$ python -q
>>> import numpy as np
>>> import numpy.linalg as la
>>> np.set_printoptions(precision=2, suppress=True, linewidth=140)
>>> A = np.loadtxt("case6.csv", delimiter=",")
>>> A
array([[-2.1, -0.2,  1.5,  0.7, -0.1, -1. ,  0.6],
       [ 1.2,  0.4,  0.4, -0.3,  1. , -0.2, -1. ],
       [-1.1,  0.6,  0.9,  0.6,  0.9, -0.1,  1.4],
       [ 1.4,  0.9, -2.3,  0. , -0.6, -0.2,  1. ],
       [ 0.6,  0.7,  0.2,  0.4,  1.3, -0.9,  0. ],
       [ 2.5,  0. , -2.4,  2.6,  0.9, -0.9, -0.3],
       [ 0.3, -0.1,  0. ,  0. ,  0.7, -0.5, -0.1],
       [ 0.7, -0.4, -0.2, -1.7,  0. ,  0.8, -0.7],
       [ 0.4,  0.4, -0.9, -0.4,  0.1,  1.3, -0.5],
       [ 0.1,  0.5,  0. , -0.7,  1.3,  1.9, -1.1],
       [-1. , -0.9,  0.2, -1.3,  0.2, -0.6,  0.5],
       [ 1.2, -1.1,  1.2,  0.2, -0.3,  0.1, -0.4]])
>>> vec = np.array([-1, -1, -1, -2, 1, 1, 2])
>>> target = A @ vec
>>> np.round(la.pinv(A) @ A, 2) + 0
array([[1., 0., 0., 0., 0., 0., 0.],
       [0., 1., 0., 0., 0., 0., 0.],
       [0., 0., 1., 0., 0., 0., 0.],
       [0., 0., 0., 1., 0., 0., 0.],
       [0., 0., 0., 0., 1., 0., 0.],
       [0., 0., 0., 0., 0., 1., 0.],
       [0., 0., 0., 0., 0., 0., 1.]])
>>> la.solve(A.T @ A, A.T @ target)
array([-1., -1., -1., -2.,  1.,  1.,  2.])
>>> la.lstsq(A, target)[0]
array([-1., -1., -1., -2.,  1.,  1.,  2.])
>>> target
array([-0.5, -2.6,  2. ,  1.2, -1.9, -5.9, -0.2,  2.7,  1.3,  1.8,  4.9, -2.7])
>>> rng = np.random.default_rng(46523)
>>> target = target + 0.05 * rng.normal(size=12)
>>> target
array([-0.55, -2.58,  1.91,  1.2 , -1.92, -5.95, -0.17,  2.72,  1.3 ,  1.79,  4.91, -2.74])
>>> beta, *_ = la.lstsq(A, target)
>>> beta.round()
array([-1., -1., -1., -2.,  1.,  1.,  2.])
>>> np.round(A.T @ (target - A @ beta), 2) + 0
array([0., 0., 0., 0., 0., 0., 0.])
>>> round(la.norm(target - A @ beta), 2)
np.float64(0.06)
>>> G = A.T @ A
>>> np.diag(G)
array([18.82,  4.46, 16.64, 13.13,  7.  ,  9.27,  6.78])
>>> np.allclose(G, G.T)
True
>>> la.matrix_rank(G)
np.int64(7)
>>> np.trace(G), round(float((A ** 2).sum()), 2)
(np.float64(76.1), 76.1)
>>> vec = np.array([2, 3, 3, 0, 2, 1, 3])
>>> target = A @ vec
>>> beta, lr = np.zeros(7), 1 / la.norm(A, 2) ** 2
>>> for i in range(12):
...     beta -= lr * A.T @ (A @ beta - target)
...     if i % 2 == 0: print(i, round(la.norm(A @ beta - target), 2))
... 
0 9.51
2 7.0
4 5.64
6 4.76
8 4.13
10 3.62
>>> beta
array([0.75, 2.36, 1.91, 0.21, 2.13, 0.44, 1.4 ])
>>> round(float(la.cond(A)), 2)
5.06
>>> vec = np.array([2, -1, 0, -2, 1, -2, -2])
>>> a = np.maximum(A @ vec, 0)
>>> np.maximum(A @ (3 * vec), 0)
array([ 0. , 18. ,  0. ,  0. ,  8.4,  9.3,  7.8, 15. ,  0. ,  2.4,  5.7, 10.2])
>>> np.maximum(A @ vec, 0) - np.maximum(-A @ vec, 0)
array([-4.7,  6. , -5.7, -0.3,  2.8,  3.1,  2.6,  5. , -0.3,  0.8,  1.9,  3.4])
>>> A.T @ a
array([ 23.17,  -2.95,  -1.02,  -3.47,  14.65,  -3.09, -11.98])
>>> np.flatnonzero(a > 1e-9)
array([ 1,  4,  5,  6,  7,  9, 10, 11])
>>> u, g = A[3], A[4]
>>> np.round(u @ g, 2)
np.float64(0.41)
>>> round(u @ u, 2)
np.float64(9.46)
>>> p = (u @ g) / (u @ u) * u
>>> round(float(la.norm(u + g) ** 2 + la.norm(u - g) ** 2), 2)
26.02
>>> la.matrix_rank(np.outer(u, g))
np.int64(1)
>>> data = np.load("test13.npy")
>>> data
array([[ -1.6,  -0.2,   0.7,   1.3,  -0.8,  -1.3,   1.1,  -0.5,  -0.1,   0.6,  -1.4],
       [ -0.6,  -2.5,  -0.1,  -0.1,  -0.8,   0.8,  -0.5,   0.1,   1.5,  -1.3,  -0.6],
       [  0.1,   0.4,  -0.6,  -2.1,  -0.7,  -0.8,   2.3,  -0.2,   0.2,   0.1,   0.9],
       [ -0.9,   1. ,   0.8,   0.5,   1.1,   0.6,  -1.6,  -0.2,   0.1,   0.7,   0.4],
       [ -1.9,  -0.6,   1.8,  -0.7,   1.4,   1.6,   2.1,  -0.6,   0. ,  -1.4,  -2.7],
       [  0.8,   1.7,   0.1,   0.9,   0.4,   0.6,   0.5,   0.1,  -0.1,   2.1,  -0.9],
       [  1.4,   0.1,  -0.3,   1.1,   1.5,   0. ,  -0.6,   0.8,  -0.6,   0.6,   0.2],
       [  0.8,  -0.9,   1.5,   0.8,   0.3,   1.1,   0.6,   2. ,   1. ,  -1. ,  -0.6],
       [  0.7,  -1. ,  -0.3,  -0.2,  -0.6,   0.7,  -1.5,  -0.1,  -0.5,   0. ,  -0.8],
       [-22. ,   8. , -34. ,  20. , -14. , -20. ,  12. ,   2. ,  14. ,  -4. ,   4. ],
       [ -0.6,  -0.5,   0.8,  -1.2,   0.1,   0.3,  -0.2,   1.3,   1.8,  -2.3,   0.7]])
>>> round(la.det(data), 2)
np.float64(57301.69)
>>> np.allclose(data @ data.T, data.T @ data)
False
>>> np.round(np.trace(data), 2)
np.float64(-4.6)
>>> vec = np.array([-1, -1, -3, -1, 0, 1, 0, 1, 2, -2, 2])
>>> target = data @ vec
>>> target
array([ -7.6,   8.8,   4.4,  -3. ,  -3.8,  -9.2,  -2.9,   0.7,  -0.6, 122. ,  11.1])
>>> np.round(la.solve(data, target), 2) + 0
array([-1., -1., -3., -1.,  0.,  1.,  0.,  1.,  2., -2.,  2.])
>>> np.round(la.solve(data, target + data[:, 10]), 2) + 0
array([-1., -1., -3., -1.,  0.,  1.,  0.,  1.,  2., -2.,  3.])
>>> np.round(la.solve(data.T, data[7]), 2) + 0
array([0., 0., 0., 0., 0., 0., 0., 1., 0., 0., 0.])
>>> idx = rng.permutation(11)
>>> idx
array([ 6,  1,  5,  7,  0,  2, 10,  4,  8,  3,  9])
>>> A2 = data[idx][:, idx]
>>> np.allclose(A2, data)
False
>>> A2
array([[ -0.6,   0.1,   0. ,   0.8,   1.4,  -0.3,   0.2,   1.5,  -0.6,   1.1,   0.6],
       [ -0.5,  -2.5,   0.8,   0.1,  -0.6,  -0.1,  -0.6,  -0.8,   1.5,  -0.1,  -1.3],
       [  0.5,   1.7,   0.6,   0.1,   0.8,   0.1,  -0.9,   0.4,  -0.1,   0.9,   2.1],
       [  0.6,  -0.9,   1.1,   2. ,   0.8,   1.5,  -0.6,   0.3,   1. ,   0.8,  -1. ],
       [  1.1,  -0.2,  -1.3,  -0.5,  -1.6,   0.7,  -1.4,  -0.8,  -0.1,   1.3,   0.6],
       [  2.3,   0.4,  -0.8,  -0.2,   0.1,  -0.6,   0.9,  -0.7,   0.2,  -2.1,   0.1],
       [ -0.2,  -0.5,   0.3,   1.3,  -0.6,   0.8,   0.7,   0.1,   1.8,  -1.2,  -2.3],
       [  2.1,  -0.6,   1.6,  -0.6,  -1.9,   1.8,  -2.7,   1.4,   0. ,  -0.7,  -1.4],
       [ -1.5,  -1. ,   0.7,  -0.1,   0.7,  -0.3,  -0.8,  -0.6,  -0.5,  -0.2,   0. ],
       [ -1.6,   1. ,   0.6,  -0.2,  -0.9,   0.8,   0.4,   1.1,   0.1,   0.5,   0.7],
       [ 12. ,   8. , -20. ,   2. , -22. , -34. ,   4. , -14. ,  14. ,  20. ,  -4. ]])
>>> round(np.trace(A2), 2)
np.float64(-4.6)
>>> np.diag(A2)
array([-0.6, -2.5,  0.6,  2. , -1.6, -0.6,  0.7,  1.4, -0.5,  0.5, -4. ])
>>> A2 = data + rng.integers(-2, 3, (11, 1)) @ rng.integers(-2, 3, (1, 11))
>>> A2
array([[ -1.6,  -0.2,   0.7,   1.3,  -0.8,  -1.3,   1.1,  -0.5,  -0.1,   0.6,  -1.4],
       [ -2.6,  -4.5,  -2.1,  -2.1,  -0.8,   2.8,   0.5,   1.1,   3.5,  -1.3,  -1.6],
       [  0.1,   0.4,  -0.6,  -2.1,  -0.7,  -0.8,   2.3,  -0.2,   0.2,   0.1,   0.9],
       [  1.1,   3. ,   2.8,   2.5,   1.1,  -1.4,  -2.6,  -1.2,  -1.9,   0.7,   1.4],
       [ -5.9,  -4.6,  -2.2,  -4.7,   1.4,   5.6,   4.1,   1.4,   4. ,  -1.4,  -4.7],
       [  0.8,   1.7,   0.1,   0.9,   0.4,   0.6,   0.5,   0.1,  -0.1,   2.1,  -0.9],
       [  1.4,   0.1,  -0.3,   1.1,   1.5,   0. ,  -0.6,   0.8,  -0.6,   0.6,   0.2],
       [  2.8,   1.1,   3.5,   2.8,   0.3,  -0.9,  -0.4,   1. ,  -1. ,  -1. ,   0.4],
       [  2.7,   1. ,   1.7,   1.8,  -0.6,  -1.3,  -2.5,  -1.1,  -2.5,   0. ,   0.2],
       [-22. ,   8. , -34. ,  20. , -14. , -20. ,  12. ,   2. ,  14. ,  -4. ,   4. ],
       [ -4.6,  -4.5,  -3.2,  -5.2,   0.1,   4.3,   1.8,   3.3,   5.8,  -2.3,  -1.3]])
>>> np.abs(A2 - data).sum(axis=1)
array([ 0., 15.,  0., 15., 30.,  0.,  0., 15., 15.,  0., 30.])
>>> A2 - data
array([[ 0.,  0.,  0.,  0.,  0.,  0.,  0.,  0.,  0.,  0.,  0.],
       [-2., -2., -2., -2.,  0.,  2.,  1.,  1.,  2.,  0., -1.],
       [ 0.,  0.,  0.,  0.,  0.,  0.,  0.,  0.,  0.,  0.,  0.],
       [ 2.,  2.,  2.,  2.,  0., -2., -1., -1., -2.,  0.,  1.],
       [-4., -4., -4., -4.,  0.,  4.,  2.,  2.,  4.,  0., -2.],
       [ 0.,  0.,  0.,  0.,  0.,  0.,  0.,  0.,  0.,  0.,  0.],
       [ 0.,  0.,  0.,  0.,  0.,  0.,  0.,  0.,  0.,  0.,  0.],
       [ 2.,  2.,  2.,  2.,  0., -2., -1., -1., -2.,  0.,  1.],
       [ 2.,  2.,  2.,  2.,  0., -2., -1., -1., -2.,  0.,  1.],
       [ 0.,  0.,  0.,  0.,  0.,  0.,  0.,  0.,  0.,  0.,  0.],
       [-4., -4., -4., -4.,  0.,  4.,  2.,  2.,  4.,  0., -2.]])
>>> la.matrix_rank(A2 - data, tol=1e-8)
np.int64(1)
